% ipython --no-banner

In [1]: import numpy as np

In [2]: np.set_printoptions(precision=2, suppress=True, linewidth=120, floatmode="fixed")

In [3]: K = np.array([[1, 5, 3, 1, 1, 3, 5],
   ...:     [0, 0, 1, 5, 2, 2, 4],
   ...:     [1, 1, 2, 5, 5, 4, 4],
   ...:     [0, 1, 3, 4, 3, 4, 2],
   ...:     [5, 0, 5, 3, 5, 2, 0]])

In [4]: K[-1] = K[0] + 2 * K[1]

In [5]: K
Out[5]: 
array([[ 1,  5,  3,  1,  1,  3,  5],
       [ 0,  0,  1,  5,  2,  2,  4],
       [ 1,  1,  2,  5,  5,  4,  4],
       [ 0,  1,  3,  4,  3,  4,  2],
       [ 1,  5,  5, 11,  5,  7, 13]])

In [6]: # null space of dimension 3

In [7]: U, s, vt = np.linalg.svd(K)

In [8]: print(np.argmax(s[:-1] / (s[1:] + 1e-6)) + 1)
4

In [9]: B = U[:, :4] @ np.diag(s[:4]) @ vt[:4]

In [10]: B.round(2) + 0
Out[10]: 
array([[ 1.00,  5.00,  3.00,  1.00,  1.00,  3.00,  5.00],
       [ 0.00,  0.00,  1.00,  5.00,  2.00,  2.00,  4.00],
       [ 1.00,  1.00,  2.00,  5.00,  5.00,  4.00,  4.00],
       [ 0.00,  1.00,  3.00,  4.00,  3.00,  4.00,  2.00],
       [ 1.00,  5.00,  5.00, 11.00,  5.00,  7.00, 13.00]])

In [11]: round(float(np.linalg.norm(K - B) / np.linalg.norm(K)), 2)
Out[11]: 0.0

In [12]: round(float(np.abs(K - B).max()), 2)
Out[12]: 0.0

In [13]: np.linalg.matrix_rank(B)
Out[13]: np.int64(4)

In [14]: r = np.linalg.matrix_rank(K)

In [15]: r
Out[15]: np.int64(4)

In [16]: ns = np.linalg.svd(K)[2][r:].T

In [17]: np.linalg.matrix_rank(K.T @ K), np.linalg.matrix_rank(K @ K.T)
Out[17]: (np.int64(4), np.int64(4))

In [18]: [int(np.linalg.matrix_rank(K[:i])) for i in range(1, len(K) + 1)]
Out[18]: [1, 2, 3, 4, 4]

In [19]: [int(np.linalg.matrix_rank(K[:, :j + 1])) for j in range(7)]
Out[19]: [1, 2, 3, 4, 4, 4, 4]

In [20]: B = np.array([[5, 7, 6, 2, 6],
    ...:     [9, 5, 2, 1, 0],
    ...:     [5, 3, 0, 0, 1],
    ...:     [7, 7, 7, 9, 2],
    ...:     [6, 0, 1, 9, 1]])

In [21]: B[-1] = B[0]

In [22]: X = B + 0.3 * np.eye(5)

In [23]: X
Out[23]: 
array([[5.30, 7.00, 6.00, 2.00, 6.00],
       [9.00, 5.30, 2.00, 1.00, 0.00],
       [5.00, 3.00, 0.30, 0.00, 1.00],
       [7.00, 7.00, 7.00, 9.30, 2.00],
       [5.00, 7.00, 6.00, 2.00, 6.30]])

In [24]: x0 = np.array([0, 2, 3, 3, 3])

In [25]: y = X @ x0

In [26]: y
Out[26]: array([56.00, 19.60,  9.90, 68.90, 56.90])

In [27]: np.linalg.solve(X, y + X[:, 0])
Out[27]: array([1.00, 2.00, 3.00, 3.00, 3.00])

In [28]: print(np.round(np.linalg.solve(X.T, X[0]), 2) + 0)
[1.00 0.00 0.00 0.00 0.00]

In [29]: np.round(np.linalg.solve(X, -1 * y), 2) + 0
Out[29]: array([ 0.00, -2.00, -3.00, -3.00, -3.00])

In [30]: np.round(np.linalg.solve(X, X[:, 3]), 2) + 0
Out[30]: array([0.00, 0.00, 0.00, 1.00, 0.00])

In [31]: np.round(np.linalg.solve(X, y), 2) + 0
Out[31]: array([0.00, 2.00, 3.00, 3.00, 3.00])

In [32]: np.linalg.eigvals(X)
Out[32]: array([21.28,  6.73, -2.08,  0.30,  0.27])

In [33]: round(np.linalg.det(X[::-1]), 2)
Out[33]: np.float64(-24.3)

In [34]: round(np.einsum("ii->", X), 2)
Out[34]: np.float64(26.5)

In [35]: print(np.einsum("ij,ji->", X, X))
502.45

In [36]: np.kron(np.eye(2, dtype=int), X)
Out[36]: 
array([[5.30, 7.00, 6.00, 2.00, 6.00, 0.00, 0.00, 0.00, 0.00, 0.00],
       [9.00, 5.30, 2.00, 1.00, 0.00, 0.00, 0.00, 0.00, 0.00, 0.00],
       [5.00, 3.00, 0.30, 0.00, 1.00, 0.00, 0.00, 0.00, 0.00, 0.00],
       [7.00, 7.00, 7.00, 9.30, 2.00, 0.00, 0.00, 0.00, 0.00, 0.00],
       [5.00, 7.00, 6.00, 2.00, 6.30, 0.00, 0.00, 0.00, 0.00, 0.00],
       [0.00, 0.00, 0.00, 0.00, 0.00, 5.30, 7.00, 6.00, 2.00, 6.00],
       [0.00, 0.00, 0.00, 0.00, 0.00, 9.00, 5.30, 2.00, 1.00, 0.00],
       [0.00, 0.00, 0.00, 0.00, 0.00, 5.00, 3.00, 0.30, 0.00, 1.00],
       [0.00, 0.00, 0.00, 0.00, 0.00, 7.00, 7.00, 7.00, 9.30, 2.00],
       [0.00, 0.00, 0.00, 0.00, 0.00, 5.00, 7.00, 6.00, 2.00, 6.30]])

In [37]: mat = np.loadtxt("w.csv", delimiter=",")

In [38]: mat
Out[38]: 
array([[0.75, 0.25, 0.00, 0.00],
       [0.25, 0.38, 0.25, 0.12],
       [0.33, 0.17, 0.33, 0.17],
       [0.25, 0.00, 0.00, 0.75]])

In [39]: np.sort(np.abs(np.linalg.eigvals(mat)))
Out[39]: array([0.19, 0.38, 0.64, 1.00])

In [40]: (mat - mat.T) / 2
Out[40]: 
array([[ 0.00,  0.00, -0.17, -0.12],
       [ 0.00,  0.00,  0.04,  0.06],
       [ 0.17, -0.04,  0.00,  0.09],
       [ 0.12, -0.06, -0.09,  0.00]])

In [41]: np.linalg.matrix_power(mat, 4)
Out[41]: 
array([[0.54, 0.26, 0.10, 0.10],
       [0.49, 0.22, 0.10, 0.19],
       [0.50, 0.22, 0.09, 0.20],
       [0.47, 0.16, 0.03, 0.34]])

In [42]: np.round(np.linalg.det(mat), 2)
Out[42]: np.float64(0.05)

In [43]: round(np.abs(np.linalg.eigvals(mat)).max(), 2)
Out[43]: np.float64(1.0)

In [44]: (mat + mat.T) / 2
Out[44]: 
array([[0.75, 0.25, 0.17, 0.12],
       [0.25, 0.38, 0.21, 0.06],
       [0.17, 0.21, 0.33, 0.09],
       [0.12, 0.06, 0.09, 0.75]])

In [45]: print(np.trace(mat))
2.21

In [46]: ev, evecs = np.linalg.eig(mat)

In [47]: print(ev)
[1.00 0.19 0.38 0.64]

In [48]: np.sort(np.linalg.eigvals(np.linalg.inv(mat)))
Out[48]: array([1.00, 1.57, 2.62, 5.24])

In [49]: np.round(np.prod(ev), 2)
Out[49]: np.float64(0.05)

In [50]: Q, R = np.linalg.qr(mat)

In [51]: np.allclose(R.T @ R, mat.T @ mat)
Out[51]: True

In [52]: R
Out[52]: 
array([[-0.89, -0.38, -0.19, -0.31],
       [ 0.00, -0.30, -0.26,  0.14],
       [ 0.00,  0.00, -0.26, -0.24],
       [ 0.00,  0.00,  0.00,  0.66]])

In [53]: u = np.array([-2, 0, -2, -2, -2, 1, -2])

In [54]: g = np.array([2, 2, -1, 1])

In [55]: feats = np.outer(u, g)

In [56]: feats
Out[56]: 
array([[-4, -4,  2, -2],
       [ 0,  0,  0,  0],
       [-4, -4,  2, -2],
       [-4, -4,  2, -2],
       [-4, -4,  2, -2],
       [ 2,  2, -1,  1],
       [-4, -4,  2, -2]])

In [57]: # row 2 repeats row 0

In [58]: np.argsort(-np.linalg.norm(feats, axis=0).round(6), kind="stable")[:3]
Out[58]: array([0, 1, 2])

In [59]: round(np.linalg.norm(feats, 2) / np.linalg.norm(feats), 2)
Out[59]: np.float64(1.0)

In [60]: np.linalg.cond(feats) > 100
Out[60]: np.True_

In [61]: x0 = np.array([-2, 2, 3, 1])

In [62]: feats * x0
Out[62]: 
array([[ 8, -8,  6, -2],
       [ 0,  0,  0,  0],
       [ 8, -8,  6, -2],
       [ 8, -8,  6, -2],
       [ 8, -8,  6, -2],
       [-4,  4, -3,  1],
       [ 8, -8,  6, -2]])

In [63]: print(feats @ np.ones(4))
[-8.00  0.00 -8.00 -8.00 -8.00  4.00 -8.00]

In [64]: feats @ (2 * x0)
Out[64]: array([ 8,  0,  8,  8,  8, -4,  8])

In [65]: feats @ x0
Out[65]: array([ 4,  0,  4,  4,  4, -2,  4])

In [66]: J = np.array([[2.0, 4.0, 0.0], [4.0, 1.0, 4.0], [0.0, 4.0, -2.0]])

In [67]: U, s, vt = np.linalg.svd(J)

In [68]: s
Out[68]: array([6.47, 5.58, 0.11])

In [69]: B = U[:, :2] @ np.diag(s[:2]) @ vt[:2]

In [70]: round(float(np.linalg.norm(J - B) / np.linalg.norm(J)), 2)
Out[70]: 0.01

In [71]: np.linalg.matrix_rank(J, rtol=0.05)
Out[71]: np.int64(2)

In [72]: B
Out[72]: 
array([[ 1.95,  4.03,  0.05],
       [ 4.03,  0.99,  3.98],
       [ 0.05,  3.98, -2.04]])

In [73]: round(float(np.linalg.norm(J - B, 2)), 2), round(s[2], 2)
Out[73]: (0.11, np.float64(0.11))

In [74]: B = np.array([[0, 2], [2, 0], [0, 1]])

In [75]: J @ B
Out[75]: 
array([[ 8.00,  4.00],
       [ 2.00, 12.00],
       [ 8.00, -2.00]])

In [76]: np.einsum("ij->j", J)
Out[76]: array([6.00, 9.00, 2.00])

In [77]: np.vstack([J, B.T]).shape
Out[77]: (5, 3)

In [78]: print(np.einsum("ik,kj->ji", J, B))
[[ 8.00  2.00  8.00]
 [ 4.00 12.00 -2.00]]

In [79]: print(B.T @ J.T)
[[ 8.00  2.00  8.00]
 [ 4.00 12.00 -2.00]]

In [80]: np.einsum("ij,ij->i", J, J)
Out[80]: array([20.00, 33.00, 20.00])

In [81]: ev, evecs = np.linalg.eigh(J)

In [82]: np.round(evecs.T @ evecs, 2) + 0
Out[82]: 
array([[1.00, 0.00, 0.00],
       [0.00, 1.00, 0.00],
       [0.00, 0.00, 1.00]])

In [83]: (ev > 1e-8).sum(), (ev < -1e-8).sum()
Out[83]: (np.int64(2), np.int64(1))

In [84]: ev
Out[84]: array([-5.58,  0.11,  6.47])

In [85]: np.round(ev.sum(), 2), np.trace(J)
Out[85]: (np.float64(1.0), np.float64(1.0))

In [86]: Q, R = np.linalg.qr(J)

In [87]: np.round(np.trace(Q @ Q.T), 2)
Out[87]: np.float64(3.0)

In [88]: np.round(Q.T @ Q, 2) + 0
Out[88]: 
array([[1.00, 0.00, 0.00],
       [0.00, 1.00, 0.00],
       [0.00, 0.00, 1.00]])

In [89]: np.round(Q @ R, 2) + 0
Out[89]: 
array([[ 2.00,  4.00,  0.00],
       [ 4.00,  1.00,  4.00],
       [ 0.00,  4.00, -2.00]])

In [90]: round(abs(R[0, 0]), 2), round(float(np.linalg.norm(J[:, 0])), 2)
Out[90]: (np.float64(4.47), 4.47)

In [91]: np.allclose(R.T @ R, J.T @ J)
Out[91]: True

In [92]: ev, evecs = np.linalg.eig(J)

In [93]: np.round(J @ evecs[:, 0] - ev[0] * evecs[:, 0], 2) + 0
Out[93]: array([0.00, 0.00, 0.00])

In [94]: np.sort(np.linalg.eigvals(J @ J))
Out[94]: array([ 0.01, 31.14, 41.85])

In [95]: np.sort(np.linalg.eigvals(J.T))
Out[95]: array([-5.58,  0.11,  6.47])

In [96]: m1 = np.loadtxt("a.csv", delimiter=",")

In [97]: m1
Out[97]: 
array([[5.00, 1.00, 1.00],
       [1.00, 5.00, 1.00],
       [1.00, 1.00, 5.00]])

In [98]: x0 = np.ones(3)

In [99]: for _ in range(4):
    ...:     x0 = m1 @ x0
    ...:     x0 /= np.linalg.norm(x0)
    ...:     print(round(x0 @ m1 @ x0, 2))
    ...: 
7.0
7.0
7.0
7.0

In [100]: round(float(np.linalg.eigvalsh(m1)[-1]), 2)
Out[100]: 7.0

In [101]: x0
Out[101]: array([0.58, 0.58, 0.58])

In [102]: x0 = np.array([-1, 1, 0])

In [103]: y = m1 @ x0

In [104]: b, lr = np.zeros(3), 1 / np.linalg.norm(m1, 2) ** 2

In [105]: for i in range(250):
     ...:     b -= lr * m1.T @ (m1 @ b - y)
     ...:     if i % 50 == 0: print(i, round(np.linalg.norm(m1 @ b - y), 2))
     ...: 
0 3.81
50 0.0
100 0.0
150 0.0
200 0.0

In [106]: print(round(float(np.linalg.cond(m1)), 2))
1.75

In [107]: print(b.round(2) + 0)
[-1.00  1.00  0.00]

In [108]: Q, evecs = np.linalg.qr(J[:, :2])[0], np.linalg.qr(J[:, 2:])[0]

In [109]: s = np.linalg.svd(Q.T @ evecs, compute_uv=False)

In [110]: np.degrees(np.arccos(s.clip(0, 1)))
Out[110]: array([2.26])

In [111]: print(s)
[1.00]

In [112]: rng = np.random.default_rng(310)

In [113]: labels = rng.permutation(3)

In [114]: labels
Out[114]: array([0, 1, 2])

In [115]: B = m1[labels][:, labels]

In [116]: np.sort(np.abs(np.linalg.eigvals(B)))
Out[116]: array([4.00, 4.00, 7.00])

In [117]: np.diag(B)
Out[117]: array([5.00, 5.00, 5.00])

In [118]: W0 = -2 * np.eye(3) + np.eye(3, k=1)

In [119]: W0
Out[119]: 
array([[-2.00,  1.00,  0.00],
       [ 0.00, -2.00,  1.00],
       [ 0.00,  0.00, -2.00]])

In [120]: # triangular

In [121]: B = np.array([[2, 0], [-3, -2]])

In [122]: W2 = np.kron(B, W0)

In [123]: W2
Out[123]: 
array([[-4.00,  2.00,  0.00, -0.00,  0.00,  0.00],
       [ 0.00, -4.00,  2.00,  0.00, -0.00,  0.00],
       [ 0.00,  0.00, -4.00,  0.00,  0.00, -0.00],
       [ 6.00, -3.00, -0.00,  4.00, -2.00, -0.00],
       [-0.00,  6.00, -3.00, -0.00,  4.00, -2.00],
       [-0.00, -0.00,  6.00, -0.00, -0.00,  4.00]])

In [124]: np.linalg.matrix_rank(W2)
Out[124]: np.int64(6)

In [125]: t = np.radians(87)

In [126]: R = np.eye(6)

In [127]: R[1, 1] = R[0, 0] = np.cos(t)

In [128]: R[1, 0], R[0, 1] = -np.sin(t), np.sin(t)

In [129]: print(R)
[[ 0.05  1.00  0.00  0.00  0.00  0.00]
 [-1.00  0.05  0.00  0.00  0.00  0.00]
 [ 0.00  0.00  1.00  0.00  0.00  0.00]
 [ 0.00  0.00  0.00  1.00  0.00  0.00]
 [ 0.00  0.00  0.00  0.00  1.00  0.00]
 [ 0.00  0.00  0.00  0.00  0.00  1.00]]

In [130]: B = W2 @ R.T

In [131]: B
Out[131]: 
array([[ 1.79,  4.10,  0.00,  0.00,  0.00,  0.00],
       [-3.99, -0.21,  2.00,  0.00,  0.00,  0.00],
       [ 0.00,  0.00, -4.00,  0.00,  0.00,  0.00],
       [-2.68, -6.15,  0.00,  4.00, -2.00,  0.00],
       [ 5.99,  0.31, -3.00,  0.00,  4.00, -2.00],
       [ 0.00,  0.00,  6.00,  0.00,  0.00,  4.00]])

In [132]: print(np.round(np.linalg.det(R), 2), np.round(np.trace(R), 2))
1.0 4.1

In [133]: print(np.linalg.svd(W2, compute_uv=False), np.linalg.svd(B, compute_uv=False))
[11.05  8.50  5.45  2.76  2.12  1.36] [11.05  8.50  5.45  2.76  2.12  1.36]

In [134]: np.allclose(np.linalg.norm(W2, axis=1), np.linalg.norm(B, axis=1))
Out[134]: True
